% python3 -q
>>> import numpy as np
>>> from numpy import linalg as LA
>>> np.set_printoptions(precision=3, suppress=True, linewidth=100)
>>> mat = np.loadtxt("case16.csv", delimiter=",")
>>> print(mat)
[[-1.  2.  1.  3.  4.  2.  0.  2.  3. -3. -5. -2. -1.  5. -1.]
 [-2. -3.  5.  3. -3. -4.  2. -5.  5.  5.  4.  4.  5. -2.  1.]
 [ 5.  1. -2.  4.  5.  1.  4.  4.  3.  3. -4.  2.  4.  2. -1.]
 [ 4. -5. -2. -5.  0. -5.  0.  5.  5. -4.  2.  4.  3. -2. -4.]
 [-4. -5. -5. -5.  2. -4.  5.  4.  2. -4.  4.  5.  3.  0.  2.]
 [ 2.  0. -4. -2. -4.  2.  4. -3. -1.  0. -5. -1.  3.  3.  2.]
 [ 1.  0.  4.  0.  5.  4. -2.  3.  5. -4.  5.  3.  5. -5.  5.]
 [-5. -5.  0.  0.  2.  0. -2. -1.  2.  2. -5.  3.  2. -4.  2.]
 [ 0.  2.  1. -2. -5.  5. -3.  1. -4.  2.  1.  5.  1. -1. -5.]
 [ 1. -4. -2.  3. -1.  2.  4. -1.  5.  3.  4. -3. -1.  2.  4.]
 [-1. -5.  2.  1. -1. -4.  5. -1. -5. -1. -5.  3. -3. -4.  3.]
 [-4.  1.  0. -4.  2.  5. -5.  4.  4.  4.  4.  1.  0.  0. -1.]
 [-3.  4.  4.  5.  2. -2.  1.  1.  2.  5.  2. -3. -5.  1.  1.]
 [ 0. -4. -3. -3.  2.  5. -3.  1.  4. -4.  2. -2. -2. -2.  1.]
 [-2. -5.  0. -4. -1.  3. -1. -1.  4.  1.  2. -4. -4. -2.  4.]]
>>> rng = np.random.default_rng(39)
>>> labels = rng.permutation(15)
>>> out = mat[:, labels] * rng.choice([-1, 1], 15)
>>> print(out)
[[ 0.  2.  1.  1. -4.  2.  3. -1. -3.  5.  2. -3.  2.  1.  5.]
 [ 2. -5.  2.  5.  3. -3. -5.  1. -3. -4. -4. -5. -4. -5. -2.]
 [ 4.  4. -5. -2. -5.  1. -3. -1. -4.  4.  1. -3. -2. -4.  2.]
 [ 0.  5. -4. -2. -0. -5.  4. -4.  5. -2. -5. -5. -4. -3. -2.]
 [ 5.  4.  4. -5. -2. -5.  4.  2.  5. -4. -4. -2. -5. -3.  0.]
 [ 4. -3. -2. -4.  4.  0. -0.  2.  2.  5.  2.  1.  1. -3.  3.]
 [-2.  3. -1.  4. -5.  0.  4.  5. -0. -5.  4. -5. -3. -5. -5.]
 [-2. -1.  5.  0. -2. -5. -2.  2. -0.  5.  0. -2. -3. -2. -4.]
 [-3.  1. -0.  1.  5.  2. -2. -5.  2. -1.  5.  4. -5. -1. -1.]
 [ 4. -1. -1. -2.  1. -4. -3.  4. -3. -4.  2. -5.  3.  1.  2.]
 [ 5. -1.  1.  2.  1. -5.  1.  3. -1.  5. -4.  5. -3.  3. -4.]
 [-5.  4.  4.  0. -2.  1. -4. -1.  4. -4.  5. -4. -1. -0.  0.]
 [ 1.  1.  3.  4. -2.  4. -5.  1. -5. -2. -2. -2.  3.  5.  1.]
 [-3.  1. -0. -3. -2. -4.  4.  1.  3. -2.  5. -4.  2.  2. -2.]
 [-1. -1.  2.  0.  1. -5. -1.  4.  4. -2.  3. -4.  4.  4. -2.]]
>>> U, _, vt = LA.svd(mat.T @ out)
>>> print(labels)
[ 6  7  0  2  4  1  9 14  3 10  5  8 11 12 13]
>>> out = LA.inv(mat)
>>> print(round(LA.cond(mat), 3))
71.572
>>> print(np.round(LA.det(mat) * LA.det(out), 3))
1.0
>>> K = np.loadtxt("w.csv", delimiter=",")
>>> print(K)
[[-2.  0.  0.  0.  0.  0.]
 [ 0. -2.  0. -3. -3. -3.]
 [ 0.  0. -2.  0.  0.  0.]
 [ 0. -3.  0. -2. -3. -3.]
 [ 0. -3.  0. -3. -2. -3.]
 [ 0. -3.  0. -3. -3. -2.]]
>>> ev, vecs = LA.eigh(K)
>>> print(ev.sum(), np.trace(K))
-12.0 -12.0
>>> print(np.round(vecs @ np.diag(ev) @ vecs.T, 3) + 0)
[[-2.  0.  0.  0.  0.  0.]
 [ 0. -2.  0. -3. -3. -3.]
 [ 0.  0. -2.  0.  0.  0.]
 [ 0. -3.  0. -2. -3. -3.]
 [ 0. -3.  0. -3. -2. -3.]
 [ 0. -3.  0. -3. -3. -2.]]
>>> u = np.array([-2, -4, -4])
>>> print(np.correlate(K[0], K[1], "full"))
[6. 6. 6. 0. 4. 0. 0. 0. 0. 0. 0.]
>>> print(np.array([np.convolve(row, u, "same") for row in K]))
[[ 8.  8.  0.  0.  0.  0.]
 [ 4.  8. 14. 18. 30. 24.]
 [ 0.  4.  8.  8.  0.  0.]
 [ 6. 12. 16. 14. 26. 24.]
 [ 6. 12. 18. 16. 26. 20.]
 [ 6. 12. 18. 18. 28. 20.]]
>>> print(np.convolve(K[0], u))
[4. 8. 8. 0. 0. 0. 0. 0.]
>>> print(np.polyval(u, K[0]))
[-4. -4. -4. -4. -4. -4.]
>>> print(np.trace(mat))
-18.0
>>> LA.determinant(mat)
Traceback (most recent call last):
  File "<python-input-25>", line 1, in <module>
    LA.determinant(mat)
    ^^^^^^^^^^^^^^
AttributeError: module 'numpy.linalg' has no attribute 'determinant'
>>> print(np.round(np.abs(LA.eigvals(mat)).max(), 3))
16.149
>>> def softmax(z):
...     e = np.exp(z - z.max(axis=-1, keepdims=True))
...     return e / e.sum(axis=-1, keepdims=True)
... 
>>> print(softmax(K[1] + 2))
[0.438 0.059 0.438 0.022 0.022 0.022]
>>> print(softmax(K[1]))
[0.438 0.059 0.438 0.022 0.022 0.022]
>>> scores = K @ K.T / np.sqrt(6)
>>> print(np.round(softmax(scores), 3) + 0)
[[0.506 0.099 0.099 0.099 0.099 0.099]
 [0.    0.334 0.    0.222 0.222 0.222]
 [0.099 0.099 0.506 0.099 0.099 0.099]
 [0.    0.222 0.    0.334 0.222 0.222]
 [0.    0.222 0.    0.222 0.334 0.222]
 [0.    0.222 0.    0.222 0.222 0.334]]
>>> print(softmax(scores).round(6).argmax(axis=1))
[0 1 2 3 4 5]
>>> out = LA.inv(K)
>>> print(round(float(LA.cond(K)), 3))
11.0
>>> print(np.allclose(out, K.T))
False
>>> print(out)
[[-0.5   -0.    -0.    -0.    -0.    -0.   ]
 [-0.     0.727 -0.    -0.273 -0.273 -0.273]
 [-0.    -0.    -0.5   -0.    -0.    -0.   ]
 [-0.    -0.273 -0.     0.727 -0.273 -0.273]
 [ 0.    -0.273  0.    -0.273  0.727 -0.273]
 [ 0.    -0.273  0.    -0.273 -0.273  0.727]]
>>> M = np.diag(10 * np.array([3, 0, 5, 4, 4, 2, 0, 1, 0])) + np.array([[3, 1, 1, 0, 1, -3, 0, -3, 2],
...     [-2, 1, -3, -2, -2, 2, 0, -1, 2],
...     [3, 0, -2, 0, 1, 0, 3, 0, 3],
...     [-2, 2, -1, 3, 2, 2, -3, 2, -2],
...     [1, 1, -1, -2, -1, 3, -3, 3, -1],
...     [-1, 0, -1, -2, 0, -3, 0, -1, 0],
...     [3, 1, -3, -2, -1, -2, 2, 0, 2],
...     [2, 3, 2, -1, -2, -1, -2, 3, -2],
...     [3, 2, -2, 1, 3, 1, 1, 1, 2]])
>>> print(M)
[[33  1  1  0  1 -3  0 -3  2]
 [-2  1 -3 -2 -2  2  0 -1  2]
 [ 3  0 48  0  1  0  3  0  3]
 [-2  2 -1 43  2  2 -3  2 -2]
 [ 1  1 -1 -2 39  3 -3  3 -1]
 [-1  0 -1 -2  0 17  0 -1  0]
 [ 3  1 -3 -2 -1 -2  2  0  2]
 [ 2  3  2 -1 -2 -1 -2 13 -2]
 [ 3  2 -2  1  3  1  1  1  2]]
>>> labels = rng.permutation(9)
>>> print(labels)
[6 1 3 2 5 7 8 0 4]
>>> out = M[labels][:, labels]
>>> print(np.sort(np.abs(LA.eigvals(out))))
[ 0.247  1.266  4.719 12.995 16.936 33.058 40.712 40.774 47.787]
>>> arr = np.loadtxt("a.csv", delimiter=",")
>>> print(arr)
[[-7.  0.  3.  0.  3.  1.  0.  0.  2.  0.]
 [ 3.  0.  0.  2.  3.  3.  1.  3.  1.  2.]
 [ 1.  1. 10.  3.  2.  3.  2.  2.  2.  0.]
 [ 1.  0.  3.  0.  2.  1.  3.  0.  0.  1.]
 [ 0.  3.  1.  1.  2.  1.  3.  0.  1.  2.]
 [ 1.  0.  1.  2.  3. -9.  2.  2.  0.  0.]
 [ 0.  0.  3.  0.  0.  3.  0.  1.  3.  3.]
 [ 1.  0.  2.  0.  0.  3.  2.  3.  1.  0.]
 [ 3.  2.  0.  2.  1.  1.  3.  0.  9.  3.]
 [ 0.  0.  3.  1.  1.  1.  2.  1.  3.  3.]]
>>> out = arr / LA.norm(arr, axis=1, keepdims=True)
>>> G = out @ out.T
>>> print((np.abs(G) > 0.9).astype(int))
[[1 0 0 0 0 0 0 0 0 0]
 [0 1 0 0 0 0 0 0 0 0]
 [0 0 1 0 0 0 0 0 0 0]
 [0 0 0 1 0 0 0 0 0 0]
 [0 0 0 0 1 0 0 0 0 0]
 [0 0 0 0 0 1 0 0 0 0]
 [0 0 0 0 0 0 1 0 0 0]
 [0 0 0 0 0 0 0 1 0 0]
 [0 0 0 0 0 0 0 0 1 0]
 [0 0 0 0 0 0 0 0 0 1]]
>>> print(G[8])
[0.011 0.502 0.316 0.331 0.588 0.063 0.59  0.365 1.    0.716]
>>> print(np.round(np.degrees(np.arccos(np.clip(G[8, 4], -1, 1))), 3))
53.967
>>> print(np.argwhere(np.triu(np.abs(G) > 0.95, 1)))
[]
>>> print((G - 2 * np.eye(10)).round(6).argmax(axis=1))
[9 7 3 2 3 3 9 2 9 6]
>>> labels = rng.permutation(10)
>>> out = arr[:, labels] * rng.choice([-1, 1], 10)
>>> print(out)
[[ -3.   2.  -0.  -0.  -0.   7.  -1.   0.  -3.  -0.]
 [ -0.   1.  -2.  -2.  -3.  -3.  -3.   1.  -3.  -0.]
 [-10.   2.  -3.  -0.  -2.  -1.  -3.   2.  -2.  -1.]
 [ -3.   0.  -0.  -1.  -0.  -1.  -1.   3.  -2.  -0.]
 [ -1.   1.  -1.  -2.  -0.  -0.  -1.   3.  -2.  -3.]
 [ -1.   0.  -2.  -0.  -2.  -1.   9.   2.  -3.  -0.]
 [ -3.   3.  -0.  -3.  -1.  -0.  -3.   0.  -0.  -0.]
 [ -2.   1.  -0.  -0.  -3.  -1.  -3.   2.  -0.  -0.]
 [ -0.   9.  -2.  -3.  -0.  -3.  -1.   3.  -1.  -2.]
 [ -3.   3.  -1.  -3.  -1.  -0.  -1.   2.  -1.  -0.]]
>>> U, _, vt = LA.svd(arr.T @ out)
>>> print(np.round(LA.lstsq(arr, out)[0], 3) + 0)
[[ 0.  0.  0.  0.  0. -1.  0.  0.  0.  0.]
 [ 0.  0.  0.  0.  0.  0.  0.  0.  0. -1.]
 [-1.  0.  0.  0.  0.  0.  0.  0.  0.  0.]
 [ 0.  0. -1.  0.  0.  0.  0.  0.  0.  0.]
 [ 0.  0.  0.  0.  0.  0.  0.  0. -1.  0.]
 [ 0.  0.  0.  0.  0.  0. -1.  0.  0.  0.]
 [ 0.  0.  0.  0.  0.  0.  0.  1.  0.  0.]
 [ 0.  0.  0.  0. -1.  0.  0.  0.  0.  0.]
 [ 0.  1.  0.  0.  0.  0.  0.  0.  0.  0.]
 [ 0.  0.  0. -1.  0.  0.  0.  0.  0.  0.]]
>>> print(np.round(U @ vt, 3) + 0)
[[ 0.  0.  0.  0.  0. -1.  0.  0.  0.  0.]
 [ 0.  0.  0.  0.  0.  0.  0.  0.  0. -1.]
 [-1.  0.  0.  0.  0.  0.  0.  0.  0.  0.]
 [ 0.  0. -1.  0.  0.  0.  0.  0.  0.  0.]
 [ 0.  0.  0.  0.  0.  0.  0.  0. -1.  0.]
 [ 0.  0.  0.  0.  0.  0. -1.  0.  0.  0.]
 [ 0.  0.  0.  0.  0.  0.  0.  1.  0.  0.]
 [ 0.  0.  0.  0. -1.  0.  0.  0.  0.  0.]
 [ 0.  1.  0.  0.  0.  0.  0.  0.  0.  0.]
 [ 0.  0.  0. -1.  0.  0.  0.  0.  0.  0.]]
>>> print(labels)
[2 8 3 9 7 0 5 6 4 1]
>>> data = np.array([[-2, -2, 5, 3, 1],
...     [3, 5, -1, -2, 0],
...     [1, 3, -1, 4, 3],
...     [1, 1, -3, 1, 1],
...     [2, -2, 4, -4, -3],
...     [-3, -5, 1, -2, 0],
...     [-3, 4, 3, -5, -5],
...     [2, 1, 5, 0, 2],
...     [-5, -1, 2, -3, 2],
...     [-4, -5, 0, 1, 3],
...     [-1, -2, -4, 0, 1]])
>>> data[:, 1] = 3 * data[:, 0]
>>> print(data)
[[ -2  -6   5   3   1]
 [  3   9  -1  -2   0]
 [  1   3  -1   4   3]
 [  1   3  -3   1   1]
 [  2   6   4  -4  -3]
 [ -3  -9   1  -2   0]
 [ -3  -9   3  -5  -5]
 [  2   6   5   0   2]
 [ -5 -15   2  -3   2]
 [ -4 -12   0   1   3]
 [ -1  -3  -4   0   1]]
>>> labels = rng.permutation(9)
>>> out = M[:, labels] * rng.choice([-1, 1], 9)
>>> print(out)
[[  3  -2   1   1 -33   0   0  -3   1]
 [  1  -2  -3   1   2   0  -2   2  -2]
 [  0  -3  48   0  -3  -3   0   0   1]
 [ -2   2  -1   2   2   3  43   2   2]
 [ -3   1  -1   1  -1   3  -2   3  39]
 [  1   0  -1   0   1   0  -2  17   0]
 [  0  -2  -3   1  -3  -2  -2  -2  -1]
 [-13   2   2   3  -2   2  -1  -1  -2]
 [ -1  -2  -2   2  -3  -1   1   1   3]]
>>> U, _, vt = LA.svd(M.T @ out)
>>> print(np.round(U @ vt, 3) + 0)
[[ 0.  0.  0.  0. -1.  0.  0.  0.  0.]
 [ 0.  0.  0.  1.  0.  0.  0.  0.  0.]
 [ 0.  0.  1.  0.  0.  0.  0.  0.  0.]
 [ 0.  0.  0.  0.  0.  0.  1.  0.  0.]
 [ 0.  0.  0.  0.  0.  0.  0.  0.  1.]
 [ 0.  0.  0.  0.  0.  0.  0.  1.  0.]
 [ 0.  0.  0.  0.  0. -1.  0.  0.  0.]
 [-1.  0.  0.  0.  0.  0.  0.  0.  0.]
 [ 0. -1.  0.  0.  0.  0.  0.  0.  0.]]
>>> print(np.round(LA.lstsq(M, out)[0], 3) + 0)
[[ 0.  0.  0.  0. -1.  0.  0.  0.  0.]
 [ 0.  0.  0.  1.  0.  0.  0.  0.  0.]
 [ 0.  0.  1.  0.  0.  0.  0.  0.  0.]
 [ 0.  0.  0.  0.  0.  0.  1.  0.  0.]
 [ 0.  0.  0.  0.  0.  0.  0.  0.  1.]
 [ 0.  0.  0.  0.  0.  0.  0.  1.  0.]
 [ 0.  0.  0.  0.  0. -1.  0.  0.  0.]
 [-1.  0.  0.  0.  0.  0.  0.  0.  0.]
 [ 0. -1.  0.  0.  0.  0.  0.  0.  0.]]
